% python3 -q
>>> import numpy as np
>>> import numpy.linalg as la
>>> np.set_printoptions(precision=3, suppress=True, linewidth=120)
>>> def rd(a):
...     return np.round(a, 3) + 0
... 
>>> M2 = np.array([[5, -4, -3], [-3, -5, 4], [2, 3, 1]])
>>> m1 = np.triu(M2)
>>> m1
array([[ 5, -4, -3],
       [ 0, -5,  4],
       [ 0,  0,  1]])
>>> O = m1.astype(float).copy()
>>> for j in range(3):
...     O[:, j] -= O[:, :j] @ (O[:, :j].T @ O[:, j])
...     O[:, j] /= la.norm(O[:, j])
... 
>>> O.T @ O
array([[1., 0., 0.],
       [0., 1., 0.],
       [0., 0., 1.]])
>>> O
array([[ 1.,  0.,  0.],
       [ 0., -1.,  0.],
       [ 0.,  0.,  1.]])
>>> O.T @ m1
array([[ 5., -4., -3.],
       [ 0.,  5., -4.],
       [ 0.,  0.,  1.]])
>>> rd(la.eigvalsh(O).min())
np.float64(-1.0)
>>> np.all(la.eigvalsh(O) > 0)
np.False_
>>> [round(float(la.det(O[:i, :i])), 2) + 0 for i in range(1, 4)]
[1.0, -1.0, -1.0]
>>> O, vecs = la.qr(m1[:, :2])[0], la.qr(m1[:, 2:])[0]
>>> sig = la.svd(O.T @ vecs, compute_uv=False)
>>> rd(np.degrees(np.arccos(sig.clip(0, 1))))
array([11.31])
>>> (sig > 0.9).sum()
np.int64(1)
>>> K = np.load("sample18.npy")
>>> K
array([[ 2, -1,  1, -2],
       [ 3, -1, -1,  0],
       [ 4, -1, -2,  1],
       [ 6, -2,  0,  3],
       [ 8, -2,  2,  2],
       [ 9, -3,  1,  4],
       [11, -2,  2,  2],
       [13, -3,  0,  1],
       [14, -3, -2,  3],
       [12, -1, -1,  3],
       [11, -1,  0,  5],
       [10,  1, -1,  7],
       [ 8,  1,  0,  5],
       [ 7,  1,  2,  4],
       [ 9,  2,  3,  3],
       [ 8,  4,  2,  2],
       [ 6,  5,  2,  3],
       [ 8,  7,  4,  5],
       [10,  9,  4,  4],
       [11,  8,  3,  4],
       [12,  6,  3,  2],
       [13,  8,  3,  0],
       [11, 10,  3, -2],
       [13, 11,  1, -3],
       [12,  9,  2, -3],
       [11, 11,  0, -4],
       [13, 10,  1, -2],
       [15,  9,  3, -1],
       [15,  8,  1, -1],
       [13, 10, -1,  0],
       [14,  9,  1, -2],
       [14, 10, -1, -3],
       [15, 12, -1, -5],
       [15, 13,  0, -7],
       [16, 15, -2, -8]])
>>> proj = K @ la.solve(K.T @ K, K.T)
>>> np.trace(proj)
np.float64(4.0)
>>> np.allclose(proj @ proj, proj)
True
